>>> import numpy as np
>>> np.set_printoptions(precision=1, suppress=True, linewidth=100, floatmode="fixed")
>>> def rd(a):
...     return np.round(a, 1) + 0
... 
>>> data = np.loadtxt("test3.csv", delimiter=",")
>>> print(rd(data))
[[ 0.9 -0.1  0.1  0.2 -0.1  0.0  0.0 -0.1  0.1  0.1  0.1  0.1]
 [-0.1  0.9  0.1  0.3 -0.2  0.0  0.0 -0.2  0.2  0.1  0.1  0.2]
 [ 0.1  0.1  0.9 -0.2  0.2  0.0  0.0  0.2 -0.1 -0.1 -0.1 -0.2]
 [ 0.2  0.3 -0.2  0.6  0.3  0.1  0.0  0.4 -0.3 -0.2 -0.2 -0.3]
 [-0.1 -0.2  0.2  0.3  0.7 -0.1  0.0 -0.3  0.2  0.2  0.1  0.3]
 [ 0.0  0.0  0.0  0.1 -0.1  1.0  0.0 -0.1  0.0  0.0  0.0  0.1]
 [ 0.0  0.0  0.0  0.0  0.0  0.0  1.0  0.0  0.0  0.0  0.0  0.0]
 [-0.1 -0.2  0.2  0.4 -0.3 -0.1  0.0  0.7  0.3  0.2  0.1  0.3]
 [ 0.1  0.2 -0.1 -0.3  0.2  0.0  0.0  0.3  0.8 -0.1 -0.1 -0.2]
 [ 0.1  0.1 -0.1 -0.2  0.2  0.0  0.0  0.2 -0.1  0.9 -0.1 -0.2]
 [ 0.1  0.1 -0.1 -0.2  0.1  0.0  0.0  0.1 -0.1 -0.1  0.9 -0.1]
 [ 0.1  0.2 -0.2 -0.3  0.3  0.1  0.0  0.3 -0.2 -0.2 -0.1  0.7]]
>>> vec = np.array([3, 5, 2, 3, 5, 2, 5, 0, 5, 4, 0, 3])
>>> print(rd(data.T @ (data @ vec)))
[3.0 5.0 2.0 3.0 5.0 2.0 5.0 0.0 5.0 4.0 0.0 3.0]
>>> print(rd(np.linalg.inv(data)))
[[ 0.9 -0.1  0.1  0.2 -0.1  0.0  0.0 -0.1  0.1  0.1  0.1  0.1]
 [-0.1  0.9  0.1  0.3 -0.2  0.0  0.0 -0.2  0.2  0.1  0.1  0.2]
 [ 0.1  0.1  0.9 -0.2  0.2  0.0  0.0  0.2 -0.1 -0.1 -0.1 -0.2]
 [ 0.2  0.3 -0.2  0.6  0.3  0.1  0.0  0.4 -0.3 -0.2 -0.2 -0.3]
 [-0.1 -0.2  0.2  0.3  0.7 -0.1  0.0 -0.3  0.2  0.2  0.1  0.3]
 [ 0.0  0.0  0.0  0.1 -0.1  1.0  0.0 -0.1  0.0  0.0  0.0  0.1]
 [ 0.0  0.0  0.0  0.0  0.0  0.0  1.0  0.0  0.0  0.0  0.0  0.0]
 [-0.1 -0.2  0.2  0.4 -0.3 -0.1  0.0  0.7  0.3  0.2  0.1  0.3]
 [ 0.1  0.2 -0.1 -0.3  0.2  0.0  0.0  0.3  0.8 -0.1 -0.1 -0.2]
 [ 0.1  0.1 -0.1 -0.2  0.2  0.0  0.0  0.2 -0.1  0.9 -0.1 -0.2]
 [ 0.1  0.1 -0.1 -0.2  0.1  0.0  0.0  0.1 -0.1 -0.1  0.9 -0.1]
 [ 0.1  0.2 -0.2 -0.3  0.3  0.1  0.0  0.3 -0.2 -0.2 -0.1  0.7]]
>>> print(rd(np.linalg.det(data)))
-1.0
